$ ipython --no-banner

In [1]: import numpy as np

In [2]: import numpy.linalg as la

In [3]: np.set_printoptions(suppress=True, linewidth=100)

In [4]: mat = np.load("data.npy")

In [5]: mat
Out[5]: 
array([[2, 3, 2, 3],
       [3, 2, 3, 2],
       [2, 3, 2, 3],
       [3, 2, 3, 2]])

In [6]: W = np.array([[-2, 2, 2, -1, -1],
   ...:     [1, 0, -2, 0, 2],
   ...:     [0, 1, 2, -1, -2],
   ...:     [-2, -1, 1, -1, 2]])

In [7]: b = np.array([-2, -2, -2, -2, 1])

In [8]: act = np.maximum(mat @ W + b, 0)

In [9]: (act > 0).astype(int)
Out[9]: 
array([[0, 1, 1, 0, 1],
       [0, 1, 1, 0, 0],
       [0, 1, 1, 0, 1],
       [0, 1, 1, 0, 0]])

In [10]: (act > 0).mean(axis=0)
Out[10]: array([0. , 1. , 1. , 0. , 0.5])

In [11]: act
Out[11]: 
array([[0, 1, 3, 0, 7],
       [0, 5, 8, 0, 0],
       [0, 1, 3, 0, 7],
       [0, 5, 8, 0, 0]])

In [12]: la.matrix_rank(act)
Out[12]: np.int64(2)

In [13]: basis = np.array([[2, 3], [0, 1], [0, 0], [2, 0], [1, 1]])

In [14]: act @ basis
Out[14]: 
array([[7, 8],
       [0, 5],
       [7, 8],
       [0, 5]])

In [15]: (act @ basis).round(6).argmax(axis=1)
Out[15]: array([1, 1, 1, 1])

In [16]: [round(float(x), 3) for x in la.svd(mat, compute_uv=False)[:3]]
Out[16]: [10.0, 2.0, 0.0]

In [17]: round(la.norm(mat, 2) / la.norm(mat), 3)
Out[17]: np.float64(0.981)

In [18]: la.matrix_rank(mat, rtol=0.1)
Out[18]: np.int64(2)

In [19]: np.argsort(-la.norm(mat, axis=0).round(6), kind="stable")[:3]
Out[19]: array([0, 1, 2])
